% ipython --no-banner

In [1]: import numpy as np

In [2]: np.set_printoptions(suppress=True, linewidth=140)

In [3]: W0 = np.load("out13.npy")

In [4]: print(W0)
[[-1  4]
 [-1  4]
 [-3 12]
 [-2  8]
 [-1  4]]

In [5]: # rows and columns are dependent

In [6]: print(W0.reshape(-1, 2))
[[-1  4]
 [-1  4]
 [-3 12]
 [-2  8]
 [-1  4]]

In [7]: print(W0.ravel(order="F"))
[-1 -1 -3 -2 -1  4  4 12  8  4]

In [8]: print(W0.reshape(2, -1))
[[-1  4 -1  4 -3]
 [12 -2  8 -1  4]]

In [9]: T = W0.reshape(5, 2, -1)

In [10]: print(T.sum(axis=1))
[[3]
 [3]
 [9]
 [6]
 [3]]

In [11]: print(np.swapaxes(T, 1, 2)[3])
[[-2  8]]

In [12]: print(np.einsum("ihd,ihd->ih", T, T))
[[  1  16]
 [  1  16]
 [  9 144]
 [  4  64]
 [  1  16]]

In [13]: print(T.transpose(1, 0, 2))
[[[-1]
  [-1]
  [-3]
  [-2]
  [-1]]

 [[ 4]
  [ 4]
  [12]
  [ 8]
  [ 4]]]

In [14]: other = np.array([[-3, -2, -2], [2, -1, 2]])

In [15]: print(np.einsum("ik,kj->ji", W0, other))
[[11 11 33 22 11]
 [-2 -2 -6 -4 -2]
 [10 10 30 20 10]]

In [16]: T = np.stack([W0, 2 * W0, W0[::-1]])

In [17]: print(np.round(np.linalg.norm(T, axis=(1, 2)), 1))
[16.5 33.  16.5]

In [18]: print(T.shape)
(3, 5, 2)

In [19]: print((T @ W0.T).shape)
(3, 5, 5)

In [20]: print(T.sum(axis=0))
[[ -4  16]
 [ -5  20]
 [-12  48]
 [ -7  28]
 [ -4  16]]

In [21]: print(np.linalg.matrix_rank(T.reshape(3, -1)))
2

In [22]: print(np.linalg.cond(W0) > 100)
True

In [23]: left, sv, Vh = np.linalg.svd(W0)

In [24]: evecs = Vh[:(sv > 1e-8).sum()]

In [25]: rng = np.random.default_rng(1900)

In [26]: vec = W0[1] + -1 * W0[2] + rng.integers(2) * np.eye(2)[0]

In [27]: print(vec)
[ 3. -8.]

In [28]: print(np.round(np.diag(evecs.T @ evecs), 1))
[0.1 0.9]

In [29]: E = rng.normal(size=(25, 4))

In [30]: E = 20 * E / np.linalg.norm(E, axis=1, keepdims=True)

In [31]: print(E.round(1))
[[  6.9  -0.3   9.  -16.5]
 [ 14.9  -8.7  -6.2  -7.9]
 [  7.5  -7.6   4.1 -16.4]
 [ 14.9   3.1   6.6 -11.2]
 [ -6.2  -1.3  17.7  -6.8]
 [ -3.6  14.7  -6.3 -11.4]
 [ -6.    3.9  11.5 -14.8]
 [ 15.6  -6.8  -9.9   3.7]
 [ -3.7   2.9 -18.6  -5.8]
 [ 17.3  -4.8  -8.7  -0.1]
 [ -7.7   0.7  10.6 -15.1]
 [ 17.2  -7.7   6.   -2.5]
 [  0.3   0.2 -12.4 -15.7]
 [ 16.9   9.9  -1.6  -3.9]
 [ -4.6 -17.8  -4.1  -6.6]
 [  0.5   3.2  -0.5  19.7]
 [  8.1   8.4   1.9 -16.1]
 [  1.1  -5.6   3.1 -18.9]
 [ 12.6  -4.4  10.9  10.1]
 [  7.7   9.7 -15.6   1.8]
 [ -3.7 -11.4  13.9  -7.8]
 [ -2.5  -3.   18.7  -5.9]
 [ -3.9 -17.4   8.6   2.9]
 [  1.    4.8  19.3   2.1]
 [  6.1   5.8  -7.8  16.4]]

In [32]: Xc = (E - E.mean(axis=0)) / E.std(axis=0)

In [33]: print(np.round(Xc.std(axis=0), 1))
[1. 1. 1. 1.]

In [34]: coef = np.linalg.lstsq(np.delete(Xc, 0, axis=1), Xc[:, 0])[0]

In [35]: print(round(float(1 - np.var(Xc[:, 0] - np.delete(Xc, 0, axis=1) @ coef)), 1))
0.1

In [36]: O, evecs = np.linalg.qr(E[:, :1])[0], np.linalg.qr(E[:, 1:])[0]

In [37]: sv = np.linalg.svd(O.T @ evecs, compute_uv=False)

In [38]: print(np.round(np.linalg.norm(O @ O.T - evecs @ evecs.T, 2), 1))
1.0

In [39]: print(sv.round(1))
[0.2]

In [40]: vec = np.array([0, -2, 1, -1])

In [41]: target = E @ vec

In [42]: coef, lr = np.zeros(4), 1 / np.linalg.norm(E, 2) ** 2

In [43]: for i in range(6):
    ...:     coef -= lr * E.T @ (E @ coef - target)
    ...:     if i % 1 == 0: print(i, round(np.linalg.norm(E @ coef - target), 1))
    ...: 
0 38.8
1 22.9
2 13.8
3 8.5
4 5.2
5 3.2

In [44]: print(round(np.linalg.cond(E), 1))
1.6

In [45]: M = np.loadtxt("case2.csv", delimiter=",")

In [46]: print(M)
[[-2.  0.  0.  0.  2. -2.]
 [ 0.  1.  0.  4.  0.  0.]
 [-2.  0. -4.  0.  3. -5.]
 [ 0.  4.  0. -3.  0.  0.]
 [ 1.  0.  0.  0.  0. -1.]
 [-3.  0.  5.  0.  3. -2.]]

In [47]: O, R = np.linalg.qr(M)

In [48]: print(np.round(O @ R, 1) + 0)
[[-2.  0.  0.  0.  2. -2.]
 [ 0.  1.  0.  4.  0.  0.]
 [-2.  0. -4.  0.  3. -5.]
 [ 0.  4.  0. -3.  0.  0.]
 [ 1.  0.  0.  0.  0. -1.]
 [-3.  0.  5.  0.  3. -2.]]

In [49]: print(R.round(1))
[[ 4.2  0.  -1.6  0.  -4.5  4.5]
 [ 0.  -4.1  0.   1.9  0.   0. ]
 [ 0.   0.   6.2  0.  -0.7  2.8]
 [ 0.   0.   0.  -4.6  0.   0. ]
 [ 0.   0.   0.   0.  -1.2  2.5]
 [ 0.   0.   0.   0.   0.  -0.1]]

In [50]: O, evecs = np.linalg.qr(M[:, :5])[0], np.linalg.qr(M[:, 5:])[0]

In [51]: sv = np.linalg.svd(O.T @ evecs, compute_uv=False)

In [52]: print(sv.round(1))
[1.]

In [53]: print(np.argsort(-np.linalg.norm(M, axis=0).round(6), kind="stable")[:3])
[2 5 3]

In [54]: print(round(np.log10(np.linalg.cond(M))))
3

In [55]: print(np.linalg.matrix_rank(M, rtol=0.1))
5

In [56]: print(np.round(np.abs(np.linalg.svd(M)[2][-1]), 1) + 0)
[0.4 0.  0.1 0.  0.8 0.4]

In [57]: left, sv, Vh = np.linalg.svd(M)

In [58]: print(np.argmax(sv[:-1] / (sv[1:] + 1e-6)) + 1)
5

In [59]: other = left[:, :5] @ np.diag(sv[:5]) @ Vh[:5]

In [60]: print(round(np.linalg.norm(M - other) / np.linalg.norm(M), 1))
0.0

In [61]: print(np.linalg.matrix_rank(M, rtol=0.05))
5

In [62]: lab = rng.permutation(6)

In [63]: print(lab)
[2 3 0 5 4 1]

In [64]: other = M[lab][:, lab]

In [65]: print(np.allclose(other, M))
False

In [66]: print(other)
[[-4.  0. -2. -5.  3.  0.]
 [ 0. -3.  0.  0.  0.  4.]
 [ 0.  0. -2. -2.  2.  0.]
 [ 5.  0. -3. -2.  3.  0.]
 [ 0.  0.  1. -1.  0.  0.]
 [ 0.  4.  0.  0.  0.  1.]]

In [67]: print(np.round(np.sort(np.abs(np.linalg.eigvals(other))), 1) + 0)
[0.  1.5 3.5 5.5 5.5 5.5]

In [68]: K = np.load("arr.npy")

In [69]: print(K)
[[ 0.7 -0.5 -1.5 -2. ]
 [ 2.4  0.4 -0.3 -0.6]
 [-0.3 -2.2 -0.9  0.9]
 [-0.5 -0.7 -0.5 -0.8]
 [-1.8 -0.5 -0.7  0.6]
 [ 0.4 -1.2  0.9 -1.1]
 [ 1.7  1.4  0.7 -0.4]]

In [70]: O, R = np.linalg.qr(K)

In [71]: print(O.round(1) + 0)
[[-0.2 -0.3 -0.7 -0.5]
 [-0.7 -0.2 -0.2  0.2]
 [ 0.1 -0.7 -0.1  0.5]
 [ 0.1 -0.2 -0.1 -0.4]
 [ 0.5  0.  -0.3  0. ]
 [-0.1 -0.5  0.6 -0.5]
 [-0.5  0.3  0.1  0. ]]

In [72]: print(R.round(1))
[[-3.6 -1.2 -0.4  1.4]
 [ 0.   2.8  1.   0.5]
 [ 0.   0.   2.   0.6]
 [ 0.   0.   0.   2.2]]

In [73]: print(np.round(O @ R, 1))
[[ 0.7 -0.5 -1.5 -2. ]
 [ 2.4  0.4 -0.3 -0.6]
 [-0.3 -2.2 -0.9  0.9]
 [-0.5 -0.7 -0.5 -0.8]
 [-1.8 -0.5 -0.7  0.6]
 [ 0.4 -1.2  0.9 -1.1]
 [ 1.7  1.4  0.7 -0.4]]

In [74]: print(np.allclose(R.T @ R, K.T @ K))
True

In [75]: lab = rng.permutation(4)

In [76]: print(lab)
[0 1 3 2]

In [77]: other = R[lab][:, lab]

In [78]: print(other.round(1))
[[-3.6 -1.2  1.4 -0.4]
 [ 0.   2.8  0.5  1. ]
 [ 0.   0.   2.2  0. ]
 [ 0.   0.   0.6  2. ]]

In [79]: print(round(float(np.trace(other)), 1))
3.5

In [80]: print(np.allclose(other, R))
False

In [81]: print(np.round(np.sort(np.abs(np.linalg.eigvals(other))), 1))
[2.  2.2 2.8 3.6]

In [82]: mat = np.load("x.npy")

In [83]: print(mat)
[[1.9 2.9 3.  3. ]
 [1.9 3.1 2.8 3. ]
 [2.1 3.1 3.  3.2]
 [2.  2.8 2.9 3. ]
 [1.9 2.9 3.1 3.1]
 [1.8 3.1 3.1 2.9]
 [1.9 3.  3.1 3. ]
 [2.  3.  3.1 3. ]
 [2.1 3.  2.9 2.9]
 [2.1 3.1 3.  3.2]
 [2.1 2.9 3.1 3. ]
 [3.1 1.  3.  3.1]
 [3.  1.  3.  3. ]
 [3.  1.  3.1 3.2]
 [3.  1.  3.  2.9]
 [3.  1.  3.  3. ]
 [2.9 1.1 3.1 3. ]
 [2.9 1.2 3.  3. ]
 [2.9 1.2 2.8 3. ]
 [2.9 1.2 3.2 2.9]
 [3.  1.  3.1 3.1]
 [3.2 0.9 3.  3.1]]

In [84]: # rows 2 and 9 are equal

In [85]: dist = np.linalg.norm(mat[:, None] - mat[None], axis=-1)

In [86]: print(np.linalg.matrix_rank(dist ** 2))
6

In [87]: print(np.unravel_index(dist.round(6).argmax(), dist.shape))
(np.int64(5), np.int64(21))

In [88]: print(np.round(np.linalg.norm(mat, axis=1), 1))
[5.5 5.5 5.8 5.4 5.6 5.6 5.6 5.6 5.5 5.8 5.6 5.4 5.3 5.5 5.2 5.3 5.3 5.3 5.2 5.3 5.4 5.4]

In [89]: print(dist[8].round(1))
[0.3 0.3 0.3 0.2 0.4 0.4 0.3 0.2 0.  0.3 0.2 2.2 2.2 2.2 2.2 2.2 2.1 2.  2.  2.  2.2 2.4]

In [90]: print(dist.shape)
(22, 22)

In [91]: print(dist[:5, :5].round(1))
[[0.  0.3 0.3 0.2 0.1]
 [0.3 0.  0.3 0.3 0.4]
 [0.3 0.3 0.  0.4 0.3]
 [0.2 0.3 0.4 0.  0.3]
 [0.1 0.4 0.3 0.3 0. ]]
